In [1]: import numpy as np

In [2]: np.set_printoptions(suppress=True, linewidth=200)

In [3]: rd = lambda a: np.round(a, 4) + 0

In [4]: X = np.load("layer19.npy")

In [5]: X
Out[5]: 
array([[-1., -2.,  0., -2.,  0.],
       [-2., -1.,  0., -2.,  0.],
       [ 0.,  0., -1.,  0., -2.],
       [-2., -2.,  0., -1.,  0.],
       [ 0.,  0., -2.,  0., -1.]])

In [6]: w, V = np.linalg.eigh(X)

In [7]: rd(np.linalg.svd(X, compute_uv=False))
Out[7]: array([5., 3., 1., 1., 1.])

In [8]: np.unique(w.round(6) + 0, return_counts=True)[1]
Out[8]: array([1, 1, 3])

In [9]: rd(np.linalg.eigvalsh(X @ X))
Out[9]: array([ 1.,  1.,  1.,  9., 25.])

In [10]: rd(np.linalg.eigvalsh(X + 2 * np.eye(5)))
Out[10]: array([-3., -1.,  3.,  3.,  3.])

In [11]: rd(w)
Out[11]: array([-5., -3.,  1.,  1.,  1.])

In [12]: K = np.loadtxt("arr.csv", delimiter=",")

In [13]: K
Out[13]: 
array([[2.3, 3. , 2. , 9. , 5. , 4. , 3. , 0. , 1. , 0. , 6. , 2. , 7. , 5. , 6. ],
       [0. , 4.3, 9. , 7. , 9. , 1. , 1. , 1. , 4. , 6. , 9. , 4. , 7. , 0. , 9. ],
       [5. , 3. , 7.3, 3. , 6. , 4. , 6. , 8. , 0. , 8. , 3. , 4. , 5. , 5. , 1. ],
       [2. , 3. , 7. , 9.3, 8. , 3. , 6. , 1. , 4. , 2. , 0. , 0. , 2. , 4. , 9. ],
       [3. , 4. , 7. , 6. , 4.3, 3. , 8. , 8. , 2. , 9. , 5. , 1. , 7. , 1. , 9. ],
       [3. , 3. , 9. , 2. , 2. , 4.3, 7. , 4. , 6. , 9. , 0. , 4. , 1. , 2. , 5. ],
       [1. , 9. , 2. , 4. , 6. , 5. , 0.3, 4. , 4. , 8. , 0. , 4. , 3. , 6. , 8. ],
       [8. , 0. , 2. , 8. , 7. , 8. , 3. , 6.3, 8. , 1. , 1. , 3. , 1. , 0. , 9. ],
       [1. , 4. , 8. , 4. , 9. , 2. , 5. , 4. , 3.3, 6. , 5. , 8. , 9. , 3. , 6. ],
       [5. , 2. , 8. , 4. , 8. , 6. , 5. , 5. , 4. , 3.3, 7. , 9. , 0. , 2. , 6. ],
       [7. , 8. , 1. , 8. , 7. , 4. , 6. , 9. , 1. , 6. , 4.3, 1. , 2. , 6. , 7. ],
       [7. , 6. , 8. , 1. , 8. , 4. , 4. , 5. , 4. , 6. , 7. , 4.3, 8. , 4. , 7. ],
       [1. , 7. , 1. , 6. , 4. , 9. , 1. , 3. , 3. , 6. , 2. , 3. , 7.3, 4. , 9. ],
       [6. , 9. , 2. , 8. , 6. , 4. , 8. , 2. , 7. , 0. , 8. , 9. , 4. , 9.3, 9. ],
       [2. , 3. , 2. , 9. , 5. , 4. , 3. , 0. , 1. , 0. , 6. , 2. , 7. , 5. , 6.3]])

In [14]: rd(np.linalg.norm(K[11], 1)), rd(np.linalg.norm(K[11], np.inf))
Out[14]: (np.float64(83.3), np.float64(8.0))

In [15]: rd(np.linalg.norm(K, 2))
Out[15]: np.float64(72.0841)

In [16]: rd(np.linalg.norm(K[11] - K[9]))
Out[16]: np.float64(11.5057)

In [17]: rd(np.linalg.norm(K, 1)), rd(np.linalg.norm(K, np.inf))
Out[17]: (np.float64(106.3), np.float64(91.3))
